>>> import numpy as np
>>> from numpy import linalg as LA
>>> np.set_printoptions(suppress=True, linewidth=160)
>>> rnd = lambda a: np.round(a, 4) + 0
>>> m1 = np.load("x.npy")
>>> m1
array([[ 4.3113, -6.782 ,  3.2866],
       [ 4.3214, -6.7367,  3.2594],
       [ 4.6082, -4.8497,  2.0673],
       [ 4.0524, -1.9185, -0.1348],
       [ 3.6908, -1.4831, -0.5294],
       [ 3.3588, -1.2115, -0.7901],
       [ 3.1924, -1.1048, -0.8954],
       [ 2.5717, -0.8209, -1.1768],
       [ 0.2139, -0.3126, -0.7251],
       [ 0.1936,  0.501 ,  0.8667],
       [ 0.8178,  1.2876,  1.9344],
       [ 1.4203,  1.92  ,  2.6633],
       [12.8859, 12.1001, 10.2914],
       [25.3216, 22.7955, 15.8994]])
>>> x0 = np.array([-2, 2, -2])
>>> target = m1 @ x0
>>> rnd(LA.pinv(m1) @ m1)
array([[1., 0., 0.],
       [0., 1., 0.],
       [0., 0., 1.]])
>>> rnd(LA.lstsq(m1, target)[0])
array([-2.,  2., -2.])
>>> try:
...     LA.solve(m1, target)
... except LA.LinAlgError as e:
...     print("failed:", e)
... 
failed: Last 2 dimensions of the array must be square
>>> rng = np.random.default_rng(210)
>>> target = target + 0.05 * rng.normal(size=14)
>>> rnd(target)
array([-28.811 , -28.6621, -23.0224, -11.6055,  -9.3035,  -7.5269,  -6.7962,  -4.36  ,   0.378 ,  -1.0722,  -3.0003,  -4.2972, -22.2123, -36.8241])
>>> coef, *_ = LA.lstsq(m1, target)
>>> rnd(coef)
array([-1.9922,  2.0021, -2.0146])
>>> rnd(LA.norm(target - m1 @ coef))
np.float64(0.1356)
>>> coef.round()
array([-2.,  2., -2.])
>>> q, evecs = LA.qr(m1[:, :1])[0], LA.qr(m1[:, 1:])[0]
>>> sig = LA.svd(q.T @ evecs, compute_uv=False)
>>> rnd(sig)
array([0.9323])
>>> rnd(np.degrees(np.arccos(sig.clip(0, 1))))
array([21.2019])
>>> B = m1 / np.sqrt((m1 ** 2).mean(axis=1, keepdims=True))
>>> LA.matrix_rank(m1 - m1.mean(axis=1, keepdims=True))
np.int64(2)
>>> cov = np.cov(m1, rowvar=False)
>>> rnd(LA.eigvalsh(cov)[::-1])
array([116.3438,   8.7552,   2.3634])
>>> rnd(m1.std(axis=0))
array([6.3637, 7.4789, 4.6825])
>>> rnd(np.corrcoef(m1[:, 0], m1[:, 2])[0, 1])
np.float64(0.9223)
>>> A = np.load("data.npy")
>>> rnd(A)
array([[ 1.5833, -2.4666, -9.5608],
       [ 2.2076,  7.8262, -5.8204],
       [-2.0098, -8.8848,  4.1256],
       [-2.2612, -7.3223,  6.4242],
       [ 1.1299,  9.891 ,  0.9446],
       [ 2.0275,  0.5399, -9.7774],
       [ 1.2071, -4.339 , -8.9284],
       [-0.9887, -9.8209, -1.6038],
       [-0.8922, -9.7493, -2.0384],
       [-2.2061, -7.838 ,  5.8051],
       [ 2.1543,  8.1974, -5.3067],
       [-1.5469, -9.8069,  1.1965],
       [-1.6714,  1.9584,  9.6629],
       [ 1.2922,  9.915 ,  0.1491],
       [ 2.3245,  6.2274, -7.4711],
       [ 0.6791, -6.3942, -7.6585],
       [ 2.2721,  7.1931, -6.5649],
       [ 1.3755, -3.5524, -9.246 ],
       [ 0.3004, -7.5583, -6.5408],
       [ 1.1164, -4.7337, -8.7376],
       [ 1.6523, -2.0716, -9.6425],
       [ 0.6819, -6.3847, -7.6662],
       [ 1.2875, -3.9732, -9.086 ],
       [-1.6412, -9.7112,  1.7318]])
>>> Ac = A - A.mean(axis=0)
>>> Uu, sig, Vh = LA.svd(Ac, full_matrices=False)
>>> (np.sign(Uu[:, 0]) == np.sign(Uu[0, 0])).astype(int)
array([1, 1, 0, 0, 1, 1, 1, 0, 0, 0, 1, 0, 0, 1, 1, 0, 1, 1, 0, 0, 1, 0, 1, 0])
>>> rnd(sig ** 2 / (sig ** 2).sum())
array([0.6049, 0.3951, 0.    ])
>>> np.abs(Vh[0]).argmax()
np.int64(1)
>>> rnd((sig ** 2).sum() ** 2 / (sig ** 4).sum())
np.float64(1.9157)
>>> D = LA.norm(A[:, None] - A[None], axis=-1)
>>> rnd(D[:5, :5])
array([[ 0.    , 10.9691, 15.5377, 17.1429, 16.2259],
       [10.9691,  0.    , 19.8989, 19.9845,  7.1548],
       [15.5377, 19.8989,  0.    ,  2.7908, 19.3004],
       [17.1429, 19.9845,  2.7908,  0.    , 18.38  ],
       [16.2259,  7.1548, 19.3004, 18.38  ,  0.    ]])
>>> np.argsort(-LA.norm(A, axis=0).round(6), kind="stable")[:3]
array([1, 2, 0])
>>> rnd(LA.norm(A, 2) / LA.norm(A))
np.float64(0.7204)
>>> Uu, sig, Vh = LA.svd(A)
>>> np.argmax(sig[:-1] / (sig[1:] + 1e-6)) + 1
np.int64(2)
>>> rnd(sig)
array([35.29  , 33.9797,  0.    ])
>>> B = Uu[:, :2] @ np.diag(sig[:2]) @ Vh[:2]
>>> rnd(np.abs(A - B).max())
np.float64(0.0)
>>> rnd(B)
array([[ 1.5833, -2.4666, -9.5608],
       [ 2.2076,  7.8262, -5.8204],
       [-2.0098, -8.8848,  4.1256],
       [-2.2612, -7.3223,  6.4242],
       [ 1.1299,  9.891 ,  0.9446],
       [ 2.0275,  0.5399, -9.7774],
       [ 1.2071, -4.339 , -8.9284],
       [-0.9887, -9.8209, -1.6038],
       [-0.8922, -9.7493, -2.0384],
       [-2.2061, -7.838 ,  5.8051],
       [ 2.1543,  8.1974, -5.3067],
       [-1.5469, -9.8069,  1.1965],
       [-1.6714,  1.9584,  9.6629],
       [ 1.2922,  9.915 ,  0.1491],
       [ 2.3245,  6.2274, -7.4711],
       [ 0.6791, -6.3942, -7.6585],
       [ 2.2721,  7.1931, -6.5649],
       [ 1.3755, -3.5524, -9.246 ],
       [ 0.3004, -7.5583, -6.5408],
       [ 1.1164, -4.7337, -8.7376],
       [ 1.6523, -2.0716, -9.6425],
       [ 0.6819, -6.3847, -7.6662],
       [ 1.2875, -3.9732, -9.086 ],
       [-1.6412, -9.7112,  1.7318]])
>>> t = rng.uniform(0, 2 * np.pi, 12)
>>> q, _ = LA.qr(np.array([[-0.6, -1.3], [-1.1, -0.2], [0.1, -0.6]]))
>>> M = 3 * np.c_[np.cos(t), np.sin(t)] @ q.T
>>> rnd(M)
array([[-0.6998, -2.8329,  0.6964],
       [-2.1458,  1.3379, -1.6143],
       [ 2.5841,  1.248 ,  0.8746],
       [-1.6804, -2.4846,  0.0571],
       [ 0.0412, -2.8025,  1.0696],
       [-2.0223, -2.2044, -0.2252],
       [ 1.7191,  2.4585, -0.0272],
       [ 1.3082, -2.2346,  1.5149],
       [-2.698 , -0.4628, -1.2274],
       [ 1.9542, -1.6045,  1.6145],
       [-2.6027, -1.1837, -0.9083],
       [-2.6515, -0.9713, -1.013 ]])
>>> np.allclose(M[:-1].T @ LA.lstsq(M[:-1].T, M[-1])[0], M[-1])
True
>>> np.abs(np.diag(LA.qr(M)[1])) > 1e-9
array([ True,  True, False])
>>> np.unique(M.round(6), axis=0).shape
(12, 3)
>>> cov = np.cov(M, rowvar=False)
>>> np.argsort(-M.std(axis=0).round(6), kind="stable")
array([0, 1, 2])
>>> cov.shape
(3, 3)
>>> rnd(np.corrcoef(M[:, 1], M[:, 2])[0, 1])
np.float64(-0.3858)
>>> rank = LA.matrix_rank(M)
>>> rank
np.int64(2)
>>> null = LA.svd(M)[2][rank:].T
>>> rnd(M @ null)
array([[0.],
       [0.],
       [0.],
       [0.],
       [0.],
       [0.],
       [0.],
       [0.],
       [0.],
       [0.],
       [0.],
       [0.]])
>>> null.shape
(3, 1)
>>> [int(LA.matrix_rank(M[:i])) for i in range(1, len(M) + 1)]
[1, 2, 2, 2, 2, 2, 2, 2, 2, 2, 2, 2]
>>> np.allclose(M @ null, 0)
True
>>> E = np.loadtxt("layer10.csv", delimiter=",")
>>> E
array([[ 0.8511,  0.7443, -0.0798],
       [-0.9289, -0.6411, -0.9737],
       [-0.9579, -0.7739, -0.9517],
       [-0.8426, -0.508 , -0.9275],
       [ 0.8591,  0.7211,  0.2449],
       [-0.9687, -0.8875, -0.5581],
       [ 0.7932,  0.6169,  0.3799],
       [ 0.1781,  0.2355, -0.4462],
       [ 0.8741,  0.5581,  0.9391],
       [ 0.8668,  0.5915,  0.8854],
       [ 0.9647,  0.8455,  0.8337],
       [-0.1194,  0.4382, -0.9879],
       [-0.1781,  0.2913, -0.9626],
       [-0.207 , -0.2729,  0.508 ],
       [-0.9956, -0.9647, -0.8538],
       [ 0.8041,  0.5227,  0.8144],
       [-0.7932, -0.7163,  0.3969],
       [ 0.5581,  0.5154, -0.4219],
       [-0.2355, -0.3885,  0.7818],
       [ 0.7306,  0.4053,  0.8367],
       [-0.8996, -0.7857, -0.1781],
       [-0.3969,  0.1586, -0.9737],
       [ 0.8144,  0.5511,  0.7857],
       [ 0.9737,  0.8243,  0.9661],
       [ 0.8337,  0.8178, -0.8178],
       [ 0.    ,  0.4219, -0.9674],
       [ 0.9687,  0.8144,  0.9527]])
>>> cov = np.cov(E, rowvar=False)
>>> rnd(LA.eigvalsh(cov)[::-1])
array([1.2342, 0.3379, 0.0091])
>>> np.argwhere(np.triu(np.abs(np.corrcoef(E.T)) > 0.8, 1))
array([[0, 1]])
>>> rnd(np.corrcoef(E[:, 2], E[:, 0])[0, 1])
np.float64(0.6407)
>>> rnd(cov)
array([[0.5769, 0.4471, 0.382 ],
       [0.4471, 0.3882, 0.2035],
       [0.382 , 0.2035, 0.616 ]])
>>> q, R = LA.qr(E)
>>> rnd(np.trace(q @ q.T))
np.float64(3.0)
>>> rnd(R)
array([[-3.9327, -3.0939, -2.4994],
       [ 0.    , -1.0744,  2.3844],
       [ 0.    ,  0.    ,  2.0264]])
>>> rnd(abs(R[0, 0])), rnd(LA.norm(E[:, 0]))
(np.float64(3.9327), np.float64(3.9327))
>>> rnd(q @ R)
array([[ 0.8511,  0.7443, -0.0798],
       [-0.9289, -0.6411, -0.9737],
       [-0.9579, -0.7739, -0.9517],
       [-0.8426, -0.508 , -0.9275],
       [ 0.8591,  0.7211,  0.2449],
       [-0.9687, -0.8875, -0.5581],
       [ 0.7932,  0.6169,  0.3799],
       [ 0.1781,  0.2355, -0.4462],
       [ 0.8741,  0.5581,  0.9391],
       [ 0.8668,  0.5915,  0.8854],
       [ 0.9647,  0.8455,  0.8337],
       [-0.1194,  0.4382, -0.9879],
       [-0.1781,  0.2913, -0.9626],
       [-0.207 , -0.2729,  0.508 ],
       [-0.9956, -0.9647, -0.8538],
       [ 0.8041,  0.5227,  0.8144],
       [-0.7932, -0.7163,  0.3969],
       [ 0.5581,  0.5154, -0.4219],
       [-0.2355, -0.3885,  0.7818],
       [ 0.7306,  0.4053,  0.8367],
       [-0.8996, -0.7857, -0.1781],
       [-0.3969,  0.1586, -0.9737],
       [ 0.8144,  0.5511,  0.7857],
       [ 0.9737,  0.8243,  0.9661],
       [ 0.8337,  0.8178, -0.8178],
       [ 0.    ,  0.4219, -0.9674],
       [ 0.9687,  0.8144,  0.9527]])
>>> q, _ = LA.qr(np.array([[-0.4, -0.9, 0.8, 1.5],
...     [-1.5, 0.3, -1.5, 0.7],
...     [1.0, -0.9, -0.2, 1.3],
...     [0.7, -0.4, 0.0, -0.6]]))
>>> evecs, _ = LA.qr(np.array([[0.7, 0.1, 0.5], [0.0, 1.4, -0.2], [0.1, -1.2, -0.5]]))
>>> sig = 3 * 0.7 ** np.arange(3)
>>> K = q[:, :3] * sig @ evecs[:3]
>>> rnd(K)
array([[ 0.5031, -0.8555,  1.7556],
       [ 2.3854, -0.6298, -0.2301],
       [-1.3856, -1.4374, -0.1398],
       [-1.0001, -0.5648, -0.1982]])
>>> q, R = LA.qr(K)
>>> rnd(R)
array([[-2.9771, -0.2095, -0.244 ],
       [ 0.    ,  1.8627, -0.5879],
       [ 0.    ,  0.    , -1.67  ]])
>>> rnd(q.T @ q)
array([[1., 0., 0.],
       [0., 1., 0.],
       [0., 0., 1.]])
>>> w1 = np.array([[1, 0, 0, 2, 2, 1], [3, 3, 3, 3, 1, 1], [1, 0, 0, 3, 2, 0]])
>>> coef = np.array([-3, -1, 2, 2, 2, -2])
>>> H = np.maximum(K @ w1 + coef, 0)
>>> LA.matrix_rank(H)
np.int64(3)
>>> (H > 0).astype(int)
array([[0, 0, 0, 1, 1, 0],
       [0, 0, 1, 1, 1, 0],
       [0, 0, 0, 0, 0, 0],
       [0, 0, 1, 0, 0, 0]])
>>> Z = np.array([[2, 0, 1],
...     [0, 2, 2],
...     [2, -3, -2],
...     [1, 2, -3],
...     [-2, 4, 1],
...     [-3, 0, 5]])
>>> w1 @ Z
array([[-3, 12,  2],
       [10,  7,  0],
       [ 1, 14, -6]])
>>> B = K + rng.integers(-2, 3, (4, 1)) @ rng.integers(-2, 3, (1, 3))
>>> rnd(B)
array([[ 0.5031, -4.8555,  5.7556],
       [ 2.3854, -4.6298,  3.7699],
       [-1.3856, -5.4374,  3.8602],
       [-1.0001, -4.5648,  3.8018]])
>>> LA.matrix_rank(B - K, tol=1e-8)
np.int64(1)
>>> rnd(np.abs(B - K).sum(axis=1))
array([8., 8., 8., 8.])
>>> W0 = np.loadtxt("run13.csv", delimiter=",")
>>> W0
array([[ 60.,   2., -62.],
       [  2., 145.,  21.],
       [-62.,  21., 134.]])
>>> P = m1 @ LA.solve(m1.T @ m1, m1.T)
>>> rnd(np.trace(P))
np.float64(3.0)
>>> rnd(P @ m1[:, 2])
array([ 3.2866,  3.2594,  2.0673, -0.1348, -0.5294, -0.7901, -0.8954, -1.1768, -0.7251,  0.8667,  1.9344,  2.6633, 10.2914, 15.8994])
>>> rnd(LA.eigvalsh(P))
array([0., 0., 0., 0., 0., 0., 0., 0., 0., 0., 0., 1., 1., 1.])
>>> LA.matrix_rank(np.eye(14) - P)
np.int64(11)
